% ipython --no-banner

In [1]: import numpy as np

In [2]: np.set_printoptions(precision=1, suppress=True, linewidth=100)

In [3]: data = np.loadtxt("dump.csv", delimiter=",")

In [4]: print(data)
[[ 0.  0. 26. 11.]
 [ 7. 20.  0.  0.]
 [ 0.  0. 25.  8.]
 [ 3.  0.  6.  0.]
 [ 5.  0.  3.  0.]
 [ 1.  2.  5.  2.]
 [ 0.  0. 18. 11.]
 [ 7. 60.  0.  0.]
 [ 1.  0. 15.  2.]
 [11. 32.  0.  0.]
 [ 1. 42.  0.  2.]
 [ 3.  0.  6.  0.]
 [ 0.  0. 33. 14.]
 [ 9. 10.  0.  0.]
 [ 7.  0.  0.  0.]
 [ 9. 66.  0.  0.]
 [11. 16.  0.  0.]]

In [5]: cen = (data - data.mean(axis=0)) / data.std(axis=0)

In [6]: print(cen.std(axis=0))
[1. 1. 1. 1.]

In [7]: print(np.argwhere(np.abs(cen) > 2))
[[ 7  1]
 [12  2]
 [12  3]
 [15  1]]

In [8]: c = np.linalg.lstsq(np.delete(cen, 2, axis=1), cen[:, 2])[0]

In [9]: print(round(1 - np.var(cen[:, 2] - np.delete(cen, 2, axis=1) @ c), 1))
0.9

In [10]: print(c)
[-0.1 -0.1  0.8]

In [11]: F = np.loadtxt("test6.csv", delimiter=",")

In [12]: print(F)
[[ 0.4 -1.8  1.6  1.1]
 [-0.6  4.  -0.2 -0.5]
 [ 1.9 -5.4  1.7 -0.5]
 [-0.4 -3.5  0.   0.3]
 [ 1.5  0.  -0.5  1.9]
 [-0.7 -1.9  2.5  2.2]
 [-1.   0.6  1.5  1. ]
 [-0.4  0.7 -0.2 -0.8]
 [ 0.6 -0.4 -3.   0.6]
 [ 0.  -5.3  1.4 -0.6]
 [ 0.5 -6.4  1.2 -2.8]
 [ 1.2  0.3 -1.5 -0.3]
 [-0.2 -3.3  3.1  1.8]
 [-1.1  5.4 -0.1 -0.1]
 [-1.9  0.6  2.7  3.8]
 [ 0.   0.5  0.   1.6]
 [ 0.5  6.2 -2.7 -0.9]
 [ 0.4  0.4 -1.2  0.6]
 [-0.8 -1.9  2.9 -0.5]
 [-0.6 -4.7  7.3  6.3]
 [-1.3 -6.8  5.   1.5]
 [ 0.7  0.4  0.2  1. ]
 [-0.5  4.2 -0.7  0.4]
 [ 0.6 -3.2  0.9 -0.2]
 [ 0.9  3.4 -1.2  2.1]
 [ 0.2  1.7  0.2 -1.8]
 [ 0.4  3.1 -3.2 -1.5]
 [ 0.8  0.2 -2.8 -2.3]
 [ 0.3  3.1 -4.4  1.2]]

In [13]: x0 = np.array([2, 1, 1, 0])

In [14]: target = data @ x0

In [15]: print(np.round(np.linalg.solve(data.T @ data, data.T @ target), 1) + 0)
[2. 1. 1. 0.]

In [16]: rng = np.random.default_rng(846)

In [17]: target = target + 0.1 * rng.normal(size=17)

In [18]: print(target)
[25.9 34.  25.1 11.9 13.   8.9 18.  73.9 16.9 53.9 44.  12.  33.  27.7 14.  84.  38. ]

In [19]: c, *_ = np.linalg.lstsq(data, target)

In [20]: print(c.round())
[ 2.  1.  1. -0.]

In [21]: A = np.load("arr.npy")

In [22]: print(A)
[[ -3  -3  -3  -3]
 [ -3  -6  -6  -6]
 [ -3  -6  -9  -9]
 [ -3  -6  -9 -12]]

In [23]: evals, V = np.linalg.eigh(A)

In [24]: print(np.round(V.T @ V, 1) + 0)
[[1. 0. 0. 0.]
 [0. 1. 0. 0.]
 [0. 0. 1. 0.]
 [0. 0. 0. 1.]]

In [25]: print(np.linalg.svd(A, compute_uv=False))
[24.9  3.   1.3  0.8]

In [26]: print(V @ np.diag(evals) @ V.T)
[[ -3.  -3.  -3.  -3.]
 [ -3.  -6.  -6.  -6.]
 [ -3.  -6.  -9.  -9.]
 [ -3.  -6.  -9. -12.]]

In [27]: print(evals)
[-24.9  -3.   -1.3  -0.8]

In [28]: print(np.round(V.T @ A @ V, 1) + 0)
[[-24.9   0.    0.    0. ]
 [  0.   -3.    0.    0. ]
 [  0.    0.   -1.3   0. ]
 [  0.    0.    0.   -0.8]]

In [29]: print(np.linalg.eigvalsh(A @ A))
[  0.7   1.6   9.  618.6]

In [30]: t3 = np.stack([A, -3 * A, A[::-1]])

In [31]: print(t3.sum(axis=0))
[[ 3  0 -3 -6]
 [ 3  6  3  3]
 [ 3  6 12 12]
 [ 3  9 15 21]]

In [32]: print(t3.shape)
(3, 4, 4)

In [33]: print(np.einsum("bij,cij->bc", t3, t3))
[[  630 -1890   486]
 [-1890  5670 -1458]
 [  486 -1458   630]]

In [34]: print((t3 @ A.T).shape)
(3, 4, 4)

In [35]: x0 = np.array([1, -3, 1, -2])

In [36]: target = A @ x0

In [37]: c, lr = np.zeros(4), 1 / np.linalg.norm(A, 2) ** 2

In [38]: for i in range(5):
    ...:     c -= lr * A.T @ (A @ c - target)
    ...:     if i % 1 == 0: print(i, round(np.linalg.norm(A @ c - target), 1))
    ...: 
0 2.9
1 2.9
2 2.9
3 2.9
4 2.9

In [39]: print(round(float(np.linalg.cond(A)), 1))
29.3

In [40]: print(c)
[-0.4 -0.8 -1.  -1.2]

In [41]: evals, V = np.linalg.eigh(A)

In [42]: x0 = np.array([1, 2, 2, -2])

In [43]: print(V * np.abs(evals) @ V.T)
[[ 3.  3.  3.  3.]
 [ 3.  6.  6.  6.]
 [ 3.  6.  9.  9.]
 [ 3.  6.  9. 12.]]

In [44]: print(x0 @ A @ x0)
-51

In [45]: print(V * np.maximum(evals, 0) @ V.T)
[[0. 0. 0. 0.]
 [0. 0. 0. 0.]
 [0. 0. 0. 0.]
 [0. 0. 0. 0.]]

In [46]: print(np.round(x0 @ A @ x0 / (x0 @ x0), 1), round(evals[0], 1), np.round(evals[-1], 1))
-3.9 -24.9 -0.8

In [47]: print(np.abs(A).sum(axis=1).max(), round(float(np.abs(evals).max()), 1))
30 24.9

In [48]: idx = rng.permutation(4)

In [49]: print(idx)
[1 3 2 0]

In [50]: B = A[idx][:, idx]

In [51]: print(np.trace(B))
-30

In [52]: print(np.allclose(B, A))
False

In [53]: print(np.sort(np.abs(np.linalg.eigvals(B))))
[ 0.8  1.3  3.  24.9]

In [54]: print(round(np.linalg.det(B), 1), round(np.linalg.det(A[idx]), 1))
81.0 81.0

In [55]: m1 = -1 * np.eye(3) + np.eye(3, k=1)

In [56]: print(m1)
[[-1.  1.  0.]
 [ 0. -1.  1.]
 [ 0.  0. -1.]]

In [57]: B = np.linalg.inv(m1)

In [58]: print(round(float(np.linalg.det(m1) * np.linalg.det(B)), 1))
1.0

In [59]: print(np.round(np.linalg.slogdet(m1)[0], 1))
-1.0

In [60]: print(np.linalg.det(m1) * B)
[[1. 1. 1.]
 [0. 1. 1.]
 [0. 0. 1.]]

In [61]: P = np.triu(np.array([[-1, -2, -3], [-2, -1, 0], [-2, -1, 2]]), 1) + np.eye(3)

In [62]: B = P @ m1 @ np.linalg.inv(P)

In [63]: print(B)
[[-1.  1. -2.]
 [ 0. -1.  1.]
 [ 0.  0. -1.]]

In [64]: print(np.poly(B))
[1. 3. 3. 1.]

In [65]: print(np.trace(B), np.trace(m1))
-3.0 -3.0

In [66]: print(np.linalg.matrix_rank(B))
3

In [67]: print(round(np.linalg.det(B), 1))
-1.0

In [68]: print(P @ m1 - m1 @ P)
[[ 0.  0. -2.]
 [ 0.  0.  0.]
 [ 0.  0.  0.]]

In [69]: q, V = np.linalg.qr(m1[:, :1])[0], np.linalg.qr(m1[:, 1:])[0]

In [70]: sigma = np.linalg.svd(q.T @ V, compute_uv=False)

In [71]: print((sigma > 0.9).sum())
0

In [72]: print(sigma)
[0.8]

In [73]: idx = rng.permutation(3)

In [74]: B = m1[:, idx] * rng.choice([-1, 1], 3)

In [75]: print(B)
[[-0.  1. -1.]
 [-1. -1.  0.]
 [ 1.  0.  0.]]

In [76]: left, _, VT = np.linalg.svd(m1.T @ B)

In [77]: print(idx)
[2 1 0]

In [78]: print(np.round(np.linalg.lstsq(m1, B)[0], 1) + 0)
[[ 0.  0.  1.]
 [ 0.  1.  0.]
 [-1.  0.  0.]]

In [79]: print(round(np.linalg.norm(m1, 2), 1))
1.8

In [80]: print(np.linalg.norm(m1, axis=1).argmax())
0

In [81]: print(m1[1] @ m1[2])
-1.0

In [82]: print(np.linalg.norm(m1, axis=1))
[1.4 1.4 1. ]

In [83]: print(np.round(np.linalg.norm(m1) ** 2 / np.linalg.norm(m1, 2) ** 2, 1))
1.5

In [84]: M = np.load("block7.npy")

In [85]: print(M)
[[0.3 0.3 0.3]
 [0.3 0.3 0.3]
 [0.3 0.3 0.3]]

In [86]: idx = rng.permutation(3)

In [87]: print(idx)
[0 1 2]

In [88]: B = M[idx][:, idx]

In [89]: print(np.diag(B))
[0.3 0.3 0.3]

In [90]: print(B)
[[0.3 0.3 0.3]
 [0.3 0.3 0.3]
 [0.3 0.3 0.3]]

In [91]: print(np.round(np.sort(np.abs(np.linalg.eigvals(B))), 1) + 0)
[0. 0. 1.]

In [92]: print(np.trace(B))
1.0

In [93]: print(np.allclose(B, M))
True
